>>> import numpy as np
>>> import numpy.linalg as la
>>> np.set_printoptions(precision=4, suppress=True, linewidth=120)
>>> W0 = np.loadtxt("a.csv", delimiter=",")
>>> W0
array([[0., 0., 0., 0., 1.],
       [0., 0., 0., 0., 1.],
       [0., 0., 0., 1., 0.],
       [0., 0., 1., 0., 0.],
       [1., 1., 0., 0., 0.]])
>>> w, vecs = la.eigh(W0)
>>> x0 = np.array([-8, -9, 0, 1, 8])
>>> round(float(x0 @ W0 @ x0 / (x0 @ x0)), 4), np.round(w[0], 4), round(float(w[-1]), 4)
(-1.2952, np.float64(-1.4142), 1.4142)
>>> (np.sign(vecs[:, -1].round(6)) == np.sign(vecs[0, -1].round(6))).astype(int)
array([1, 1, 0, 0, 1])
>>> x0 @ W0 @ x0
np.float64(-272.0)
>>> np.round(vecs * np.abs(w) @ vecs.T, 4) + 0
array([[0.7071, 0.7071, 0.    , 0.    , 0.    ],
       [0.7071, 0.7071, 0.    , 0.    , 0.    ],
       [0.    , 0.    , 1.    , 0.    , 0.    ],
       [0.    , 0.    , 0.    , 1.    , 0.    ],
       [0.    , 0.    , 0.    , 0.    , 1.4142]])
>>> rank = la.matrix_rank(W0)
>>> rank
np.int64(4)
>>> null = la.svd(W0)[2][rank:].T
>>> null[:, 0] / null[np.abs(null[:, 0]).round(6).argmax(), 0]
array([ 1., -1., -0., -0., -0.])
>>> W0 @ null
array([[0.],
       [0.],
       [0.],
       [0.],
       [0.]])
>>> Uu, s, Vh = la.svd(W0)
>>> vecs = Vh[:(s > 1e-8).sum()]
>>> rng = np.random.default_rng(78387)
>>> x0 = W0[4] + 3 * W0[0] + rng.integers(2) * np.eye(5)[1]
>>> x0
array([1., 2., 0., 0., 3.])
>>> np.allclose(vecs.T @ vecs @ x0, x0)
False
>>> vecs.T @ vecs
array([[0.5, 0.5, 0. , 0. , 0. ],
       [0.5, 0.5, 0. , 0. , 0. ],
       [0. , 0. , 1. , 0. , 0. ],
       [0. , 0. , 0. , 1. , 0. ],
       [0. , 0. , 0. , 0. , 1. ]])
>>> la.matrix_rank(np.vstack([W0, x0]))
np.int64(5)
>>> A = np.loadtxt("dump.csv", delimiter=",")
>>> A
array([[ -4. ,   0.4,  -1.8,  -0.2,   0.3,   1.5],
       [  0. ,  -1.6,  -0.3,   1.4,  -1.3,   0.3],
       [  0. ,  -0.7,  -1.2,  -1.4,  -0.1,  -0.9],
       [-11.5,   0.2,  -0.7,   0.9,   1.3,  -0.4]])
>>> x0 = np.array([1, 3, 2, 2, 1, 0])
>>> np.einsum("ij,j->i", A, x0)
array([-6.5, -3.9, -7.4, -9.2])
>>> A * x0
array([[ -4. ,   1.2,  -3.6,  -0.4,   0.3,   0. ],
       [  0. ,  -4.8,  -0.6,   2.8,  -1.3,   0. ],
       [  0. ,  -2.1,  -2.4,  -2.8,  -0.1,  -0. ],
       [-11.5,   0.6,  -1.4,   1.8,   1.3,  -0. ]])
>>> (A @ x0).argmax()
np.int64(1)
>>> A @ np.eye(6)[0]
array([ -4. ,   0. ,   0. , -11.5])
>>> A @ x0
array([-6.5, -3.9, -7.4, -9.2])
>>> out = np.array([[0, 2], [2, 0], [0, 1], [2, 1], [2, 1], [0, 2]])
>>> np.einsum("ij->j", A)
array([-15.5,  -1.7,  -4. ,   0.7,   0.2,   0.5])
>>> np.einsum("ij,ij->i", A, A)
array([ 21.78,   6.39,   4.71, 135.44])
>>> la.matrix_rank(A @ out)
np.int64(2)
>>> out @ A
Traceback (most recent call last):
  File "<python-input-36>", line 1, in <module>
    out @ A
    ~~~~^~~
ValueError: matmul: Input operand 1 has a mismatch in its core dimension 0, with gufunc signature (n?,k),(k,m?)->(n?,m?) (size 4 is different from 2)
>>> blk = np.stack([A, -1 * A, A[::-1]])
>>> la.norm(blk, axis=(1, 2))
array([12.9738, 12.9738, 12.9738])
>>> blk.shape
(3, 4, 6)
>>> blk.sum(axis=0)
array([[-11.5,   0.2,  -0.7,   0.9,   1.3,  -0.4],
       [  0. ,  -0.7,  -1.2,  -1.4,  -0.1,  -0.9],
       [  0. ,  -1.6,  -0.3,   1.4,  -1.3,   0.3],
       [ -4. ,   0.4,  -1.8,  -0.2,   0.3,   1.5]])
>>> la.matrix_rank(blk)
array([4, 4, 4])
>>> la.matrix_rank(blk.reshape(3, -1))
np.int64(2)
>>> t = np.radians(15)
>>> Rm = np.eye(6)
>>> Rm[0, 0] = Rm[5, 5] = np.cos(t)
>>> Rm[0, 5], Rm[5, 0] = -np.sin(t), np.sin(t)
>>> Rm
array([[ 0.9659,  0.    ,  0.    ,  0.    ,  0.    , -0.2588],
       [ 0.    ,  1.    ,  0.    ,  0.    ,  0.    ,  0.    ],
       [ 0.    ,  0.    ,  1.    ,  0.    ,  0.    ,  0.    ],
       [ 0.    ,  0.    ,  0.    ,  1.    ,  0.    ,  0.    ],
       [ 0.    ,  0.    ,  0.    ,  0.    ,  1.    ,  0.    ],
       [ 0.2588,  0.    ,  0.    ,  0.    ,  0.    ,  0.9659]])
>>> out = A @ Rm.T
>>> round(la.det(Rm), 4), np.round(np.trace(Rm), 4)
(np.float64(1.0), np.float64(5.9319))
>>> la.svd(A, compute_uv=False), la.svd(out, compute_uv=False)
(array([12.3422,  2.5822,  2.3329,  1.97  ]), array([12.3422,  2.5822,  2.3329,  1.97  ]))
>>> np.allclose(A @ A.T, out @ out.T)
True
>>> np.allclose(la.norm(A, axis=1), la.norm(out, axis=1))
True
>>> F = np.abs(np.array([[2, 3, -3, 1, 1, 3],
...     [-1, -3, -2, -2, -2, -1],
...     [-2, 2, -1, 2, 2, -2],
...     [-2, 0, 3, -3, 1, -3],
...     [2, 1, -3, 3, 3, -2],
...     [2, 1, -1, -2, -3, 0]])) + np.eye(6)
>>> F = F / F.sum(axis=1, keepdims=True)
>>> F
array([[0.2143, 0.2143, 0.2143, 0.0714, 0.0714, 0.2143],
       [0.0833, 0.3333, 0.1667, 0.1667, 0.1667, 0.0833],
       [0.1667, 0.1667, 0.1667, 0.1667, 0.1667, 0.1667],
       [0.1538, 0.    , 0.2308, 0.3077, 0.0769, 0.2308],
       [0.1333, 0.0667, 0.2   , 0.2   , 0.2667, 0.1333],
       [0.2   , 0.1   , 0.1   , 0.2   , 0.3   , 0.1   ]])
>>> gram = F.T @ F
>>> np.diag(gram)
array([0.1621, 0.1993, 0.2047, 0.2353, 0.2277, 0.1617])
>>> np.round(np.trace(gram), 4), np.round((F ** 2).sum(), 4)
(np.float64(1.1908), np.float64(1.1908))
>>> la.svd(F, compute_uv=False) ** 2
array([1.0076, 0.0913, 0.0642, 0.0221, 0.0054, 0.0002])
>>> np.allclose(gram, gram.T)
True
>>> la.matrix_rank(gram)
np.int64(6)
>>> np.sort(np.abs(la.eigvals(F)))
array([0.048 , 0.048 , 0.1237, 0.1981, 0.1981, 1.    ])
>>> np.allclose(F, F.T)
False
>>> np.round(np.abs(la.eigvals(F)).max(), 4)
np.float64(1.0)
>>> np.round(np.trace(F), 4)
np.float64(1.3886)
>>> x0 = np.array([5, 4, 5, -4, 2, 5])
>>> y = F @ x0
>>> y
array([3.9286, 2.6667, 2.8333, 2.    , 2.3333, 2.2   ])
>>> la.solve(F, y + F[:, 5])
array([ 5.,  4.,  5., -4.,  2.,  6.])
>>> np.round(la.solve(F, F[:, 0]), 4) + 0
array([1., 0., 0., 0., 0., 0.])
>>> Q, Rm = la.qr(F)
>>> Q.shape, Rm.shape
((6, 6), (6, 6))
>>> np.abs(np.diag(Rm))
array([0.4026, 0.3073, 0.1556, 0.1771, 0.1849, 0.0178])
>>> feats = np.load("layer11.npy")
>>> feats
array([[-0.7851, -0.1012, -0.6111],
       [ 0.6168, -0.217 , -0.7566],
       [-0.0561, -0.9709,  0.2328]])
>>> round(float(la.det(2 * feats)), 4), round(float(la.det(feats)), 4)
(8.0, 1.0)
>>> np.round(la.det(feats.T), 4)
np.float64(1.0)
>>> np.round(np.einsum("ii->", feats), 4)
np.float64(-0.7693)
